In [1]: import numpy as np

In [2]: np.set_printoptions(precision=2, suppress=True, linewidth=120, floatmode="fixed")

In [3]: data = np.load("out14.npy")

In [4]: data
Out[4]: 
array([[0, 1, 0, 0, 0],
       [0, 0, 0, 0, 0],
       [0, 0, 0, 0, 0],
       [1, 0, 0, 0, 0],
       [0, 0, 2, 0, 0]])

In [5]: # 2 blocks once reordered

In [6]: print(data @ data)
[[0 0 0 0 0]
 [0 0 0 0 0]
 [0 0 0 0 0]
 [0 1 0 0 0]
 [0 0 0 0 0]]

In [7]: print(np.linalg.cond(data) > 100)
True

In [8]: print(round(float(np.linalg.norm(data, 2) / np.linalg.norm(data)), 2))
0.82

In [9]: print([round(float(x), 2) for x in np.linalg.svd(data, compute_uv=False)[:3]])
[2.0, 1.0, 1.0]

In [10]: cov = data.T @ data

In [11]: np.allclose(cov, cov.T)
Out[11]: True

In [12]: cov
Out[12]: 
array([[1, 0, 0, 0, 0],
       [0, 1, 0, 0, 0],
       [0, 0, 4, 0, 0],
       [0, 0, 0, 0, 0],
       [0, 0, 0, 0, 0]])

In [13]: np.linalg.eigvalsh(cov)[::-1]
Out[13]: array([4.00, 1.00, 1.00, 0.00, 0.00])

In [14]: arr = np.loadtxt("sample10.csv", delimiter=",")

In [15]: arr
Out[15]: 
array([[0.10, 1.00, 3.00, 0.00, 3.00],
       [2.00, 3.10, 1.00, 3.00, 0.00],
       [0.00, 3.00, 0.10, 3.00, 3.00],
       [0.00, 1.00, 3.00, 0.10, 0.00],
       [0.00, 1.00, 3.00, 0.00, 3.10]])

In [16]: def softmax(z):
    ...:     e = np.exp(z - z.max(axis=-1, keepdims=True))
    ...:     return e / e.sum(axis=-1, keepdims=True)
    ...: 

In [17]: np.round(softmax(10 * arr[4]), 2) + 0
Out[17]: array([0.00, 0.00, 0.27, 0.00, 0.73])

In [18]: att = arr @ arr.T / np.sqrt(5)

In [19]: np.round(softmax(att), 2) + 0
Out[19]: 
array([[0.45, 0.00, 0.02, 0.01, 0.52],
       [0.00, 0.91, 0.09, 0.00, 0.00],
       [0.00, 0.02, 0.98, 0.00, 0.00],
       [0.31, 0.06, 0.02, 0.31, 0.31],
       [0.45, 0.00, 0.02, 0.01, 0.52]])

In [20]: print(softmax(att)[4] @ arr)
[0.05 1.05 2.93 0.07 3.03]

In [21]: arr.inv()
Traceback (most recent call last):
  Cell In[21], line 1
    arr.inv()
AttributeError: 'numpy.ndarray' object has no attribute 'inv'


In [22]: np.allclose(arr @ arr.T, arr.T @ arr)
Out[22]: False

In [23]: np.linalg.determinant(arr)
Traceback (most recent call last):
  Cell In[23], line 1
    np.linalg.determinant(arr)
AttributeError: module 'numpy.linalg' has no attribute 'determinant'


In [24]: np.round(np.abs(np.linalg.eigvals(arr)).max(), 2)
Out[24]: np.float64(7.5)

In [25]: cov = arr.T @ arr

In [26]: (arr @ arr.T).shape
Out[26]: (5, 5)

In [27]: np.round(np.linalg.svd(arr, compute_uv=False) ** 2, 2) + 0
Out[27]: array([64.42, 24.42,  9.51,  0.91,  0.00])

In [28]: np.round(np.linalg.eigvalsh(cov)[::-1], 2) + 0
Out[28]: array([64.42, 24.42,  9.51,  0.91,  0.00])

In [29]: np.trace(cov), np.round((arr ** 2).sum(), 2)
Out[29]: (np.float64(99.25), np.float64(99.25))

In [30]: Uu, sv, Vt = np.linalg.svd(arr)

In [31]: print(np.argmax(sv[:-1] / (sv[1:] + 1e-6)) + 1)
4

In [32]: other = Uu[:, :4] @ np.diag(sv[:4]) @ Vt[:4]

In [33]: print(np.linalg.matrix_rank(other))
4

In [34]: round(np.linalg.norm(arr - other, 2), 2), np.round(sv[4], 2)
Out[34]: (np.float64(0.0), np.float64(0.0))

In [35]: A = np.loadtxt("w.csv", delimiter=",")

In [36]: A
Out[36]: 
array([[ 78.00,   2.00,   1.00,   1.00,  -3.00,   2.00],
       [ -1.00, -59.00,  -2.00,  -1.00,  -2.00,  -2.00],
       [ -1.00,   0.00,  79.00,   1.00,  -3.00,   2.00],
       [  3.00,  -3.00,  -3.00,  58.00,  -2.00,   1.00],
       [ -1.00,   0.00,  -2.00,   2.00, -59.00,  -2.00],
       [  2.00,   0.00,  -3.00,   3.00,  -2.00, -60.00]])

In [37]: W1 = np.array([[1, 2, -3, 2, -2, -1],
    ...:     [3, -3, 0, 0, 2, 0],
    ...:     [0, -2, -2, 0, 0, -2],
    ...:     [1, -3, -3, -3, 0, 1],
    ...:     [2, -1, 3, -1, -3, 1],
    ...:     [-1, 0, -2, -1, -1, 1]])

In [38]: beta = np.array([-3, -1, 2, 0, 3, -3])

In [39]: H = np.maximum(A @ W1 + beta, 0)

In [40]: np.linalg.matrix_rank(H)
Out[40]: np.int64(6)

In [41]: W2 = np.array([[1, 1], [-2, 0], [-2, -1], [1, 2], [1, 3], [1, 0]])

In [42]: H @ W2
Out[42]: 
array([[ -66.00,  382.00],
       [-381.00,    0.00],
       [  12.00,   36.00],
       [ 101.00,   44.00],
       [ 129.00,  658.00],
       [ -38.00,  260.00]])

In [43]: W1 @ W2
Out[43]: 
array([[  2,   2],
       [ 11,   9],
       [  6,   2],
       [ 11,  -2],
       [ -5, -12],
       [  2,  -4]])

In [44]: (H @ W2).round(6).argmax(axis=1)
Out[44]: array([1, 1, 1, 0, 1, 1])

In [45]: x0 = np.array([1, 3, 3, 0, 0, 0])

In [46]: rhs = A @ x0

In [47]: beta, lr = np.zeros(6), 1 / np.linalg.norm(A, 2) ** 2

In [48]: for i in range(25):
    ...:     beta -= lr * A.T @ (A @ beta - rhs)
    ...:     if i % 5 == 0: print(i, round(np.linalg.norm(A @ beta - rhs), 2))
    ...: 
0 74.62
5 1.55
10 0.03
15 0.0
20 0.0

In [49]: beta.round(2) + 0
Out[49]: array([1.00, 3.00, 3.00, 0.00, 0.00, 0.00])

In [50]: print(round(np.linalg.cond(A), 2))
1.41

In [51]: q, R = np.linalg.qr(A)

In [52]: np.allclose(R.T @ R, A.T @ A)
Out[52]: True

In [53]: q.round(2) + 0
Out[53]: 
array([[-1.00, -0.01, -0.01,  0.04, -0.01, -0.02],
       [ 0.01, -1.00,  0.00,  0.05,  0.00,  0.00],
       [ 0.01,  0.00, -1.00, -0.04, -0.02,  0.04],
       [-0.04, -0.05,  0.04, -1.00,  0.04, -0.05],
       [ 0.01,  0.00,  0.03, -0.03, -1.00, -0.03],
       [-0.03,  0.00,  0.04, -0.05, -0.03,  1.00]])

In [54]: print(np.round(q @ R, 2) + 0)
[[ 78.00   2.00   1.00   1.00  -3.00   2.00]
 [ -1.00 -59.00  -2.00  -1.00  -2.00  -2.00]
 [ -1.00   0.00  79.00   1.00  -3.00   2.00]
 [  3.00  -3.00  -3.00  58.00  -2.00   1.00]
 [ -1.00   0.00  -2.00   2.00 -59.00  -2.00]
 [  2.00   0.00  -3.00   3.00  -2.00 -60.00]]

In [55]: q.shape, R.shape
Out[55]: ((6, 6), (6, 6))
